% python3 -q
>>> import numpy as np
>>> np.set_printoptions(precision=2, suppress=True, linewidth=100)
>>> def tidy(a):
...     return np.round(a, 2) + 0
... 
>>> mat = np.tril(np.array([[-2, 1, -2, -2, -1, 0, -1, 1, -1, -1, -1, 0],
...     [-2, 0, -1, -1, 2, 0, -1, 0, 0, 2, 2, -2],
...     [-1, 2, -1, 2, 1, 2, 1, 1, 2, -2, 0, -1],
...     [0, -2, 0, -2, 1, 0, 2, 1, 0, 2, 2, 2],
...     [2, 0, 0, -1, 0, 1, -2, -1, 2, 1, 0, 0],
...     [-1, 0, -1, -1, -2, -1, 2, 1, -1, -2, -1, 2],
...     [-1, -2, -2, 2, 0, 2, -2, 2, -1, 0, 1, -1],
...     [-1, -1, -2, 2, 1, -2, -1, -1, 0, 2, 1, 0],
...     [2, 1, 1, -2, 0, -1, 2, -2, 0, 0, 1, -2],
...     [0, 1, 1, 0, 2, 1, 1, 0, 1, -2, -1, -1],
...     [1, 1, 1, -2, 2, -2, 1, -2, 0, -1, -2, 0],
...     [-2, 0, -2, -2, 0, 0, 1, 2, -1, -1, 2, -1]]), -1) + np.eye(12, dtype=int)
>>> mat
array([[ 1,  0,  0,  0,  0,  0,  0,  0,  0,  0,  0,  0],
       [-2,  1,  0,  0,  0,  0,  0,  0,  0,  0,  0,  0],
       [-1,  2,  1,  0,  0,  0,  0,  0,  0,  0,  0,  0],
       [ 0, -2,  0,  1,  0,  0,  0,  0,  0,  0,  0,  0],
       [ 2,  0,  0, -1,  1,  0,  0,  0,  0,  0,  0,  0],
       [-1,  0, -1, -1, -2,  1,  0,  0,  0,  0,  0,  0],
       [-1, -2, -2,  2,  0,  2,  1,  0,  0,  0,  0,  0],
       [-1, -1, -2,  2,  1, -2, -1,  1,  0,  0,  0,  0],
       [ 2,  1,  1, -2,  0, -1,  2, -2,  1,  0,  0,  0],
       [ 0,  1,  1,  0,  2,  1,  1,  0,  1,  1,  0,  0],
       [ 1,  1,  1, -2,  2, -2,  1, -2,  0, -1,  1,  0],
       [-2,  0, -2, -2,  0,  0,  1,  2, -1, -1,  2,  1]])
>>> Y = np.array([[4, 5],
...     [-4, -2],
...     [-3, -1],
...     [5, 2],
...     [3, -4],
...     [-1, 2],
...     [5, -2],
...     [4, 2],
...     [-1, -1],
...     [2, 2],
...     [1, 5],
...     [5, 2]])
>>> np.linalg.matrix_rank(mat @ Y)
np.int64(2)
>>> mat @ Y
array([[  4,   5],
       [-12, -12],
       [-15, -10],
       [ 13,   6],
       [  6,   4],
       [-13,   4],
       [ 23,   7],
       [ 20,  -1],
       [ -7,  -8],
       [  4, -10],
       [ -9, -17],
       [  7,   1]])
>>> np.vstack([mat, Y.T]).shape
(14, 12)
>>> Y.T @ mat.T
array([[  4, -12, -15,  13,   6, -13,  23,  20,  -7,   4,  -9,   7],
       [  5, -12, -10,   6,   4,   4,   7,  -1,  -8, -10, -17,   1]])
>>> np.einsum("ik,kj->ij", mat, Y)
array([[  4,   5],
       [-12, -12],
       [-15, -10],
       [ 13,   6],
       [  6,   4],
       [-13,   4],
       [ 23,   7],
       [ 20,  -1],
       [ -7,  -8],
       [  4, -10],
       [ -9, -17],
       [  7,   1]])
